% python3 -q
>>> import numpy as np
>>> np.set_printoptions(precision=2, suppress=True, linewidth=200)
>>> rnd = lambda a: np.round(a, 2) + 0
>>> F = np.loadtxt("case18.csv", delimiter=",")
>>> print(F)
[[-11.18   3.66   3.99   0.4   -6.79  -0.82  -0.09  -4.    -6.45  -5.98]
 [-14.53   5.59   2.49  -0.54  -1.14   0.51  -6.53  -1.49  -5.46   3.01]
 [ -1.92  -0.63   5.     1.67 -13.67  -2.54  10.32  -6.51  -5.6  -18.28]
 [ -2.56   0.27   2.53   0.65  -6.21  -1.14   3.91  -3.11  -3.13  -7.75]
 [  0.92  -1.72   4.5    1.8  -13.5   -2.66  11.7   -6.27  -4.51 -18.88]
 [-14.09   4.71   4.57   0.31  -6.95  -0.69  -1.32  -4.36  -7.6   -5.43]
 [-23.09   8.57   4.47  -0.55  -3.17   0.57  -9.04  -3.19  -9.38   2.73]
 [ -1.97  -0.72   4.92   1.65 -13.7   -2.56  10.34  -6.6   -5.6  -18.33]
 [-19.97   7.17   4.99  -0.2   -5.89  -0.19  -5.17  -4.24  -9.16  -2.07]
 [  0.32  -0.56   1.48   0.59  -4.57  -0.83   3.94  -2.13  -1.56  -6.27]
 [-13.75   3.98   5.97   0.91 -11.53  -1.47   2.63  -6.37  -9.05 -11.58]
 [-22.81   8.24   5.55  -0.2   -6.08   0.    -6.49  -4.55 -10.3   -1.44]
 [ -8.36   2.47   3.64   0.44  -6.55  -1.04   1.3   -3.64  -5.32  -6.57]
 [ -2.63   0.43   1.95   0.48  -4.66  -0.84   2.56  -2.38  -2.63  -5.68]
 [-17.05   5.86   5.07   0.18  -7.15  -0.61  -2.56  -4.59  -8.66  -4.8 ]
 [ -8.7    3.2    1.55  -0.26  -0.67   0.39  -3.88  -0.81  -3.26   1.79]
 [ -2.57   0.2    2.55   0.62  -6.19  -1.09   3.95  -3.05  -3.12  -7.83]
 [-17.26   6.67   3.02  -0.5   -1.19   0.57  -7.78  -1.76  -6.55   3.57]
 [-16.65   4.97   7.06   0.97 -13.18  -1.87   2.58  -7.37 -10.66 -13.19]
 [-16.57   5.02   7.01   1.01 -13.2   -1.84   2.57  -7.41 -10.65 -13.19]
 [-16.86   5.4    6.01   0.65 -10.14  -1.22  -0.01  -6.05  -9.54  -9.02]
 [-16.99   5.65   5.45   0.37  -8.75  -0.88  -1.3   -5.35  -8.99  -6.92]
 [-25.18   8.17   8.98   0.94 -15.19  -1.81  -0.03  -9.04 -14.39 -13.46]
 [ -2.4    0.04   3.03   0.93  -7.62  -1.44   5.19  -3.78  -3.58  -9.91]
 [ -8.73   3.26   1.56  -0.3   -0.55   0.32  -3.92  -0.89  -3.26   1.72]
 [  0.44  -1.04   2.52   1.01  -7.58  -1.54   6.49  -3.49  -2.47 -10.51]
 [-19.6    6.26   6.94   0.69 -11.92  -1.43   0.01  -7.02 -11.18 -10.56]
 [-10.82   2.76   6.01   1.16 -12.83  -1.99   5.21  -6.86  -8.47 -14.37]
 [-17.01   5.78   4.93   0.24  -7.13  -0.62  -2.59  -4.62  -8.57  -4.83]
 [-19.5    6.13   7.56   0.93 -13.47  -1.66   1.33  -7.7  -11.69 -12.57]
 [ -5.65   2.05   1.55  -0.02  -1.91  -0.07  -1.31  -1.26  -2.66  -0.97]
 [-11.24   3.67   3.97   0.38  -6.83  -0.74   0.02  -3.95  -6.49  -6.03]
 [-19.43   5.79   8.02   1.11 -14.92  -2.01   2.51  -8.35 -12.2  -14.69]
 [-20.06   7.15   4.97  -0.05  -5.94  -0.26  -5.15  -4.23  -9.1   -2.12]
 [ -2.7    0.77   1.05   0.1   -1.73  -0.2   -0.01  -1.05  -1.64  -1.54]
 [ -8.4    2.72   3.03   0.27  -5.01  -0.63   0.    -3.04  -4.81  -4.46]
 [-11.52   4.24   2.54  -0.2   -2.26   0.14  -3.84  -1.94  -4.81   0.3 ]
 [ -7.87   1.71   5.42   1.32 -12.54  -2.2    6.39  -6.48  -7.26 -15.07]
 [-14.3    5.19   3.48  -0.06  -4.07  -0.05  -3.86  -2.89  -6.47  -1.18]
 [-16.44   4.78   7.54   1.13 -14.67  -2.16   3.92  -8.13 -11.1  -15.24]
 [-23.11   8.77   4.01  -0.81  -1.57   0.83 -10.36  -2.36  -8.77   4.75]
 [ -7.78   1.52   5.93   1.53 -14.03  -2.43   7.79  -7.17  -7.77 -17.07]
 [  0.17  -0.45   0.99   0.49  -2.94  -0.58   2.71  -1.4   -1.07  -4.24]]
>>> f = np.array([7, 9, -1])
>>> print(rnd(np.polyval(f, F[9])))
[  2.6   -3.84  27.65   6.75 104.06  -3.65 143.13  11.59   2.   217.76]
>>> gram = F.T @ F
>>> print(rnd(np.trace(gram)), (F ** 2).sum())
22355.29 22355.29
>>> print(rnd(np.linalg.eigvalsh(gram)[::-1]))
[17992.94  4361.54     0.18     0.17     0.11     0.1      0.08     0.07     0.05     0.04]
>>> print(rnd(np.linalg.svd(F, compute_uv=False) ** 2))
[17992.94  4361.54     0.18     0.17     0.11     0.1      0.08     0.07     0.05     0.04]
